$ python3 -q
>>> import numpy as np
>>> np.set_printoptions(precision=1, suppress=True, linewidth=200, legacy="1.25")
>>> X = np.load("mat.npy")
>>> X
array([[ 30.,   6.,   6.,  12.],
       [-30.,  -6.,  -6., -12.],
       [-30.,  -6.,  -6., -12.],
       [-30.,  -6.,  -6., -12.]])
>>> Uu, sig, Vt = np.linalg.svd(X)
>>> sig.round(1) + 0
array([66.8,  0. ,  0. ,  0. ])
>>> Y = Uu[:, :1] @ np.diag(sig[:1]) @ Vt[:1]
>>> np.linalg.matrix_rank(Y)
1
>>> print(Y)
[[ 30.   6.   6.  12.]
 [-30.  -6.  -6. -12.]
 [-30.  -6.  -6. -12.]
 [-30.  -6.  -6. -12.]]
>>> round(np.linalg.norm(X - Y, 2), 1), np.round(sig[1], 1)
(0.0, 0.0)
>>> np.round(np.abs(X - Y).max(), 1)
0.0
>>> np.linalg.matrix_rank(X, rtol=0.05)
1
>>> print(np.unique(Y.round(6), axis=0).shape)
(2, 4)
>>> np.linalg.lstsq(Y[:-1].T, Y[-1])[2]
1
>>> print(round(np.trace(np.linalg.pinv(Y) @ Y), 1))
1.0
>>> f, g = X[0], X[1]
>>> print(f @ f)
1116.0
>>> f @ g
-1116.0
>>> pr = (f @ g) / (f @ f) * f
>>> print(pr)
[-30.  -6.  -6. -12.]
>>> print(np.round(np.linalg.norm(f + g) ** 2 + np.linalg.norm(f - g) ** 2, 1))
4464.0
>>> np.outer(f, g)
array([[-900., -180., -180., -360.],
       [-180.,  -36.,  -36.,  -72.],
       [-180.,  -36.,  -36.,  -72.],
       [-360.,  -72.,  -72., -144.]])
>>> np.argsort(-np.linalg.norm(X, axis=0).round(6), kind="stable")[:3]
array([0, 3, 1])
>>> [round(float(x), 1) for x in np.linalg.svd(X, compute_uv=False)[:3]]
[66.8, 0.0, 0.0]
>>> data = np.load("block14.npy")
>>> data
array([[-16,   0,   5,   3],
       [  1,  -5,   1,   0],
       [  5,   2,   5,   4],
       [  5,   2,   0,  34]])
>>> O, vecs = np.linalg.qr(data[:, :3])[0], np.linalg.qr(data[:, 3:])[0]
>>> sig = np.linalg.svd(O.T @ vecs, compute_uv=False)
>>> (sig > 0.9).sum()
0
>>> f = np.array([3, 2])
>>> np.cross(data[3, :3], data[1, :3])
array([  2,  -5, -27])
>>> print(np.array([np.convolve(row, f, "same") for row in data]))
[[-48 -32  15  19]
 [  3 -13  -7   2]
 [ 15  16  19  22]
 [ 15  16   4 102]]
>>> np.correlate(data[3], data[1], "full")
array([   0,    5,  -23,   -5,   36, -170,   34])
>>> vals, vecs = np.linalg.eig(data)
>>> np.sort(np.linalg.eigvals(data @ data))
array([  27.2,   37.6,  299. , 1182.2])
>>> Y = data[0, 0] * data[1:] - np.outer(data[1:, 0], data[0])
>>> Y
array([[   0,   80,  -21,   -3],
       [   0,  -32, -105,  -79],
       [   0,  -32,  -25, -559]])
>>> np.linalg.matrix_rank(Y), np.linalg.matrix_rank(data)
(3, 4)
>>> data[:, 0] / data[0, 0]
array([ 1. , -0.1, -0.3, -0.3])
>>> arr = np.loadtxt("arr.csv", delimiter=",")
>>> arr
array([[ 3.1,  3. ,  0.1],
       [ 3.1,  3.1, -0.1],
       [ 3. ,  2.9,  0. ],
       [ 3. ,  3. ,  0.1],
       [ 3. ,  3. ,  0. ],
       [ 2.8,  2.9,  0.1],
       [ 3. ,  3.1, -0.1],
       [ 2.8,  2.9, -0.1],
       [ 3. ,  3.2,  0. ],
       [ 2.9,  3. ,  0.1],
       [ 2.9,  3. ,  0.1],
       [ 3.1,  2.9,  0. ],
       [ 3. ,  3. , -0.2],
       [ 3. ,  3.2, -0.1],
       [ 3.2,  2.9,  0.1],
       [ 3.9,  2. ,  3.1],
       [ 3.9,  2. ,  3.2],
       [ 3.9,  2. ,  3. ],
       [ 3.9,  2. ,  3.1],
       [ 4. ,  2.1,  3. ],
       [ 4. ,  1.9,  3. ],
       [ 4.1,  2. ,  2.9],
       [ 3.9,  1.9,  3.1],
       [ 3.9,  2. ,  3. ],
       [ 4.1,  1.9,  3. ],
       [ 4. ,  2. ,  3.2],
       [ 3.9,  1.8,  3. ],
       [ 4. ,  2. ,  3. ],
       [ 4. ,  1.9,  3. ],
       [ 4.1,  2.1,  3.1]])
>>> x = np.array([3, 0, 2])
>>> y = arr @ x
>>> np.round(np.linalg.solve(arr.T @ arr, arr.T @ y), 1) + 0
array([3., 0., 2.])
>>> rng = np.random.default_rng(79)
>>> y = y + 0.3 * rng.normal(size=30)
>>> y
array([ 9.7,  8.9,  9.1,  9. ,  9.4,  8.6,  8.3,  8.4,  8.8,  9.1,  9.1,  9.2,  8.8,  8.8, 10. , 18. , 17.6, 17.7, 17.8, 17.9, 18.2, 17.9, 18.4, 17.2, 17.8, 18.4, 18.2, 18.1, 17.9, 18.6])
>>> b, *_ = np.linalg.lstsq(arr, y)
>>> [round(float(np.linalg.norm(np.linalg.solve(arr.T @ arr + lam * np.eye(3), arr.T @ y))), 2) for lam in (0, 1, 10, 100)]
[3.7, 3.42, 3.3, 2.71]
>>> np.round(np.linalg.norm(y - arr @ b), 1)
1.5
>>> np.round(arr.T @ (y - arr @ b), 1) + 0
array([0., 0., 0.])
